In [1]: import numpy as np

In [2]: np.set_printoptions(precision=3, suppress=True, linewidth=140, floatmode="fixed")

In [3]: A = np.array([[12, 12], [3, 3], [3, 3]])

In [4]: U, sv, Vh = np.linalg.svd(A)

In [5]: print(sv.round(3) + 0)
[18.000  0.000]

In [6]: B = U[:, :1] @ np.diag(sv[:1]) @ Vh[:1]

In [7]: print(round(np.linalg.norm(A - B) / np.linalg.norm(A), 3))
0.0

In [8]: print(np.round(np.linalg.norm(A - B, 2), 3), round(float(sv[1]), 3))
0.0 0.0

In [9]: print(np.linalg.matrix_rank(A, rtol=0.05))
1

In [10]: m1 = np.load("test1.npy")

In [11]: print(m1)
[[0 1 0]
 [0 0 1]
 [1 0 0]]

In [12]: vec = np.array([0, 0, 0])

In [13]: print(np.round(np.linalg.norm(vec), 3), round(float(np.linalg.norm(m1 @ vec)), 3))
0.0 0.0

In [14]: print(round(np.linalg.det(m1), 3))
1.0

In [15]: print(np.sort(np.abs(np.degrees(np.angle(np.linalg.eigvals(m1))))))
[  0.000 120.000 120.000]

In [16]: rng = np.random.default_rng(27)

In [17]: mat = (rng.random((2, 2)) < 0.3) + np.eye(2)

In [18]: mat /= mat.sum(axis=1, keepdims=True)

In [19]: print(mat)
[[1.000 0.000]
 [0.500 0.500]]

In [20]: print(np.linalg.matrix_rank(mat - mat[0, 0] * np.eye(2)))
1

In [21]: print(np.prod(np.diag(mat)), round(np.linalg.det(mat), 3))
0.5 0.5

In [22]: print(np.sort(np.linalg.eigvals(mat)))
[0.500 1.000]

In [23]: print([int(np.linalg.matrix_rank(np.linalg.matrix_power(mat, p))) for p in range(1, 3)])
[2, 2]

In [24]: print(mat @ mat)
[[1.000 0.000]
 [0.750 0.250]]

In [25]: J = np.loadtxt("w.csv", delimiter=",")

In [26]: print(J)
[[-0.263  3.057  0.096 -3.947]
 [-4.211  1.214 -2.104  1.170]
 [ 2.632  1.563 -3.840  0.942]
 [ 0.526  3.426  2.412  2.677]]

In [27]: q, V = np.linalg.qr(J[:, :2])[0], np.linalg.qr(J[:, 2:])[0]

In [28]: sv = np.linalg.svd(q.T @ V, compute_uv=False)

In [29]: print(np.degrees(np.arccos(sv.clip(0, 1))))
[90.000 90.000]

In [30]: print((sv > 0.9).sum())
0
